$ ipython --no-banner

In [1]: import numpy as np

In [2]: np.set_printoptions(precision=1, suppress=True, linewidth=140)

In [3]: def tidy(a):
   ...:     return np.round(a, 1) + 0
   ...: 

In [4]: J = np.load("x.npy")

In [5]: J
Out[5]: 
array([[ 0,  0,  4],
       [ 3,  2,  0],
       [ 2,  1, 16],
       [ 0,  0, 24],
       [ 3,  2,  2],
       [11, 10,  0],
       [ 0,  0, 26],
       [ 0,  0, 37],
       [10,  9,  0],
       [ 0,  0,  0],
       [ 0,  0, 16],
       [ 4,  3,  0],
       [11, 10,  0],
       [ 5,  4,  0],
       [ 3,  2,  0],
       [ 8,  7,  0],
       [ 0,  0, 11],
       [ 0,  0, 22],
       [ 0,  0,  0],
       [ 0,  0, 22],
       [ 0,  0, 16]])

In [6]: proj = J @ np.linalg.solve(J.T @ J, J.T)

In [7]: tidy(np.diag(proj))
Out[7]: array([0. , 0.2, 0.3, 0.1, 0.2, 0.3, 0.2, 0.3, 0.2, 0. , 0.1, 0.1, 0.3, 0.1, 0.2, 0.1, 0. , 0.1, 0. , 0.1, 0.1])

In [8]: tidy(np.trace(proj))
Out[8]: np.float64(3.0)

In [9]: G = np.cov(J, rowvar=False)

In [10]: tidy(np.linalg.eigvalsh(G)[::-1])
Out[10]: array([143.6,  17.5,   0. ])

In [11]: tidy(np.polyfit(J[:, 2], J[:, 1], 1))
Out[11]: array([-0.2,  3.9])

In [12]: tidy(np.corrcoef(J[:, 2], J[:, 1])[0, 1])
Out[12]: np.float64(-0.5)

In [13]: other = np.array([[-2]])

In [14]: cent = np.array([[-1, -2, -2], [3, -1, 0], [-3, 1, 3]])

In [15]: mat = np.block([[other, np.zeros((1, 3))], [np.zeros((3, 1)), cent]])

In [16]: mat
Out[16]: 
array([[-2.,  0.,  0.,  0.],
       [ 0., -1., -2., -2.],
       [ 0.,  3., -1.,  0.],
       [ 0., -3.,  1.,  3.]])

In [17]: other = mat / np.sqrt((mat ** 2).mean(axis=1, keepdims=True))

In [18]: tidy(other[1])
Out[18]: array([ 0. , -0.7, -1.3, -1.3])

In [19]: tidy(np.linalg.norm(other, axis=1))
Out[19]: array([2., 2., 2., 2.])

In [20]: np.linalg.matrix_rank(other) == np.linalg.matrix_rank(mat)
Out[20]: np.True_
